% ipython --no-banner

In [1]: import numpy as np

In [2]: from numpy import linalg as LA

In [3]: np.set_printoptions(precision=2, suppress=True, linewidth=100)

In [4]: tidy = lambda a: np.round(a, 2) + 0

In [5]: O, _ = LA.qr(np.array([[-1.0], [0.6], [0.4]]))

In [6]: mat = O @ O.T

In [7]: print(tidy(mat))
[[ 0.66 -0.39 -0.26]
 [-0.39  0.24  0.16]
 [-0.26  0.16  0.11]]

In [8]: x0 = np.array([-1, -8, 8])

In [9]: print(tidy(np.eye(3) - mat))
[[ 0.34  0.39  0.26]
 [ 0.39  0.76 -0.16]
 [ 0.26 -0.16  0.89]]

In [10]: print(tidy((x0 - mat @ x0) @ (mat @ x0)))
0.0

In [11]: print(tidy(mat @ mat @ x0))
[ 0.39 -0.24 -0.16]

In [12]: print(tidy(mat @ x0))
[ 0.39 -0.24 -0.16]

In [13]: print(tidy(np.einsum("ij,ji->", mat, mat)))
1.0

In [14]: print(tidy(LA.det(mat[::-1])))
0.0

In [15]: print(tidy(np.kron(np.eye(2, dtype=int), mat)))
[[ 0.66 -0.39 -0.26  0.    0.    0.  ]
 [-0.39  0.24  0.16  0.    0.    0.  ]
 [-0.26  0.16  0.11  0.    0.    0.  ]
 [ 0.    0.    0.    0.66 -0.39 -0.26]
 [ 0.    0.    0.   -0.39  0.24  0.16]
 [ 0.    0.    0.   -0.26  0.16  0.11]]

In [16]: print(tidy(np.einsum("ii->", mat)))
1.0

In [17]: print(tidy(LA.eigvals(mat).sum().real))
1.0

In [18]: print(tidy(LA.det(mat.T)))
0.0

In [19]: U, sig, vt = LA.svd(mat)

In [20]: print(np.argmax(sig[:-1] / (sig[1:] + 1e-6)) + 1)
1

In [21]: M2 = U[:, :1] @ np.diag(sig[:1]) @ vt[:1]

In [22]: print(LA.matrix_rank(mat, rtol=0.05))
1

In [23]: print(tidy(LA.norm(mat - M2, 2)), tidy(sig[1]))
0.0 0.0

In [24]: E = np.loadtxt("sample6.csv", delimiter=",")

In [25]: print(tidy(E))
[[-2.31  0.42 -0.41  2.   -1.17 -0.73 -2.55  2.28 -0.98]
 [ 0.42  1.96 -0.48  0.79  0.41  1.55  1.37  0.66 -1.8 ]
 [-0.41 -0.48  0.87 -1.14  1.53 -0.43  1.85  0.13 -1.53]
 [ 2.    0.79 -1.14  1.21  1.15  0.11  1.93 -0.44 -2.21]
 [-1.17  0.41  1.53  1.15 -0.91 -0.6  -3.89 -0.61  0.91]
 [-0.73  1.55 -0.43  0.11 -0.6   1.89  0.81  0.65 -0.28]
 [-2.55  1.37  1.85  1.93 -3.89  0.81  0.27 -0.2   0.36]
 [ 2.28  0.66  0.13 -0.44 -0.61  0.65 -0.2   2.08  1.35]
 [-0.98 -1.8  -1.53 -2.21  0.91 -0.28  0.36  1.35  0.93]]

In [26]: # rank 7

In [27]: vals, evecs = LA.eigh(E)

In [28]: x0 = np.array([-3, -3, 1, -5, -2, 5, -4, -1, 3])

In [29]: print(tidy(np.abs(E).sum(axis=1).max()), tidy(np.abs(vals).max()))
13.22 8.0

In [30]: print(tidy(x0 @ E @ x0 / (x0 @ x0)), tidy(vals[0]), tidy(vals[-1]))
1.94 -8.0 6.0

In [31]: print(tidy(LA.eigvalsh(E[1:, 1:])))
[-6.91 -0.58  0.    1.03  2.    2.78  4.    5.99]

In [32]: print(tidy(x0 @ E @ x0))
192.3
